In [1]: import numpy as np

In [2]: import numpy.linalg as la

In [3]: np.set_printoptions(precision=1, suppress=True, linewidth=100, sign=" ")

In [4]: M = np.array([[1, 0, 0, 0, 0, 0],
   ...:     [0, -2, -2, 0, 1, -1],
   ...:     [0, -3, -1, 0, 0, 2],
   ...:     [1, 0, 0, -3, 0, 0],
   ...:     [0, 2, -2, 0, -2, -1],
   ...:     [0, 3, 2, 0, 3, 3]])

In [5]: print(M)
[[ 1  0  0  0  0  0]
 [ 0 -2 -2  0  1 -1]
 [ 0 -3 -1  0  0  2]
 [ 1  0  0 -3  0  0]
 [ 0  2 -2  0 -2 -1]
 [ 0  3  2  0  3  3]]

In [6]: other = la.inv(M)

In [7]: print(np.round(la.inv(other), 1) + 0)
[[ 1.  0.  0.  0.  0.  0.]
 [ 0. -2. -2.  0.  1. -1.]
 [ 0. -3. -1.  0.  0.  2.]
 [ 1.  0.  0. -3.  0.  0.]
 [ 0.  2. -2.  0. -2. -1.]
 [ 0.  3.  2.  0.  3.  3.]]

In [8]: print((np.abs(other) > 1e-9).astype(int))
[[ 1  0  0  0  0  0]
 [ 0  1  1  0  1  1]
 [ 0  1  1  0  1  1]
 [ 1  0  0  1  0  0]
 [ 0  1  1  0  1  1]
 [ 0  1  1  0  1  1]]

In [9]: print(round(la.det(M) * la.det(other), 1))
1.0

In [10]: print(np.allclose(other, M.T))
False

In [11]: print(np.sort(la.eigvals(M).real))
[-4.1 -3.  -2.9  1.   2.5  2.5]

In [12]: print(M @ M)
[[ 1  0  0  0  0  0]
 [ 0  9  2  0 -7 -6]
 [ 0 15 11  0  3  7]
 [-2  0  0  9  0  0]
 [ 0 -5  0  0  3 -7]
 [ 0  3 -8  0  6  7]]

In [13]: other = M / np.sqrt((M ** 2).mean(axis=1, keepdims=True))

In [14]: print(la.matrix_rank(other) == la.matrix_rank(M))
True

In [15]: print(other[0])
[ 2.4  0.   0.   0.   0.   0. ]

In [16]: print(M - M.mean(axis=1, keepdims=True))
[[ 0.8 -0.2 -0.2 -0.2 -0.2 -0.2]
 [ 0.7 -1.3 -1.3  0.7  1.7 -0.3]
 [ 0.3 -2.7 -0.7  0.3  0.3  2.3]
 [ 1.3  0.3  0.3 -2.7  0.3  0.3]
 [ 0.5  2.5 -1.5  0.5 -1.5 -0.5]
 [-1.8  1.2  0.2 -1.8  1.2  1.2]]

In [17]: print(la.norm(other, axis=1))
[ 2.4  2.4  2.4  2.4  2.4  2.4]

In [18]: r0 = np.array([1, 1, 2])

In [19]: print(np.array([np.convolve(row, r0, "same") for row in M]))
[[ 1  2  0  0  0  0]
 [-2 -4 -6 -3  0  1]
 [-3 -4 -7 -2  2  2]
 [ 1  2 -3 -3 -6  0]
 [ 2  0  2 -6 -3 -5]
 [ 3  5  8  7  6  9]]

In [20]: print(np.cross(M[4, :3], M[0, :3]))
[ 0 -2 -2]
